$ python3 -q
>>> import numpy as np
>>> np.set_printoptions(suppress=True, linewidth=120)
>>> arr = np.load("arr.npy")
>>> arr
array([[0, 1, 0, 0, 0],
       [1, 0, 0, 0, 0],
       [0, 0, 0, 1, 0],
       [0, 0, 1, 0, 0],
       [0, 0, 0, 0, 0]])
>>> # splits into 3 blocks
>>> round(float(np.linalg.det(arr)), 2)
0.0
>>> np.linalg.lstsq(arr[:-1].T, arr[-1])[2]
np.int32(4)
>>> try:
...     np.linalg.inv(arr)
... except np.linalg.LinAlgError as e:
...     print(e)
... 
Singular matrix
>>> np.allclose(arr[:-1].T @ np.linalg.lstsq(arr[:-1].T, arr[-1])[0], arr[-1])
True
>>> round(float(np.trace(np.linalg.pinv(arr) @ arr)), 2)
4.0
>>> np.abs(np.diag(np.linalg.qr(arr)[1])) > 1e-9
array([ True,  True,  True,  True, False])
>>> Uu, sigma, VT = np.linalg.svd(arr)
>>> np.argmax(sigma[:-1] / (sigma[1:] + 1e-6)) + 1
np.int64(4)
>>> sigma
array([1., 1., 1., 1., 0.])
>>> other = Uu[:, :4] @ np.diag(sigma[:4]) @ VT[:4]
>>> other
array([[0., 1., 0., 0., 0.],
       [1., 0., 0., 0., 0.],
       [0., 0., 0., 1., 0.],
       [0., 0., 1., 0., 0.],
       [0., 0., 0., 0., 0.]])
>>> round(float(np.linalg.norm(arr) ** 2 / np.linalg.norm(arr, 2) ** 2), 2)
4.0
>>> np.round(np.linalg.norm(arr, axis=0), 2)
array([1., 1., 1., 1., 0.])
>>> round(float(np.linalg.norm(arr, "nuc")), 2)
4.0
>>> np.round(np.linalg.norm(arr, axis=1), 2)
array([1., 1., 1., 1., 0.])
>>> other = np.array([[-2], [3], [0], [1], [-2], [-2]])
>>> Z = np.array([[-5, 1, -2]])
>>> E = other @ Z
>>> E
array([[ 10,  -2,   4],
       [-15,   3,  -6],
       [  0,   0,   0],
       [ -5,   1,  -2],
       [ 10,  -2,   4],
       [ 10,  -2,   4]])
>>> x = np.array([1, 1, 0])
>>> a = np.maximum(E @ x, 0)
>>> a
array([8, 0, 0, 0, 8, 8])
>>> E.T @ a
array([240, -48,  96])
>>> np.flatnonzero(a > 1e-9)
array([0, 4, 5])
>>> np.round(np.tanh(E @ x), 2)
array([ 1., -1.,  0., -1.,  1.,  1.])
>>> Uu, sigma, VT = np.linalg.svd(E)
>>> V = VT[:(sigma > 1e-8).sum()]
>>> rng = np.random.default_rng(4192)
>>> x = E[5] + 2 * E[4] + rng.integers(2) * np.eye(3)[2]
>>> x
array([30., -6., 12.])
>>> np.allclose(V.T @ V @ x, x)
True
>>> np.round(np.diag(V.T @ V), 2)
array([0.83, 0.03, 0.13])
>>> np.round(V.T @ V, 2)
array([[ 0.83, -0.17,  0.33],
       [-0.17,  0.03, -0.07],
       [ 0.33, -0.07,  0.13]])
>>> data = np.vander(np.arange(7) - 1, 3, increasing=True)
>>> data
array([[ 1, -1,  1],
       [ 1,  0,  0],
       [ 1,  1,  1],
       [ 1,  2,  4],
       [ 1,  3,  9],
       [ 1,  4, 16],
       [ 1,  5, 25]])
>>> np.round(np.linalg.norm(data, 2) / np.linalg.norm(data), 2)
np.float64(1.0)
>>> np.linalg.cond(data) > 100
np.False_
>>> np.argsort(-np.linalg.norm(data, axis=0).round(6), kind="stable")[:3]
array([2, 1, 0])
>>> t = np.radians(15)
>>> R = np.eye(3)
>>> R[0, 0] = R[1, 1] = np.cos(t)
>>> R[0, 1], R[1, 0] = -np.sin(t), np.sin(t)
>>> R.round(2)
array([[ 0.97, -0.26,  0.  ],
       [ 0.26,  0.97,  0.  ],
       [ 0.  ,  0.  ,  1.  ]])
>>> other = data @ R.T
>>> np.allclose(np.linalg.norm(data, axis=1), np.linalg.norm(other, axis=1))
True
>>> np.linalg.matrix_rank(data)
np.int64(3)
>>> data - data[0]
array([[ 0,  0,  0],
       [ 0,  1, -1],
       [ 0,  2,  0],
       [ 0,  3,  3],
       [ 0,  4,  8],
       [ 0,  5, 15],
       [ 0,  6, 24]])
>>> data[:, 3]
Traceback (most recent call last):
  File "<python-input-52>", line 1, in <module>
    data[:, 3]
    ~~~~^^^^^^
IndexError: index 3 is out of bounds for axis 1 with size 3
>>> np.zeros(7, 3)
Traceback (most recent call last):
  File "<python-input-53>", line 1, in <module>
    np.zeros(7, 3)
    ~~~~~~~~^^^^^^
TypeError: Cannot interpret '3' as a data type
>>> np.abs(data).max()
np.int64(25)
>>> data.mean(axis=0)
array([1., 2., 8.])
>>> np.diff(data, axis=0)
array([[ 0,  1, -1],
       [ 0,  1,  1],
       [ 0,  1,  3],
       [ 0,  1,  5],
       [ 0,  1,  7],
       [ 0,  1,  9]])
>>> np.unravel_index(np.abs(data).argmax(), data.shape)
(np.int64(6), np.int64(2))
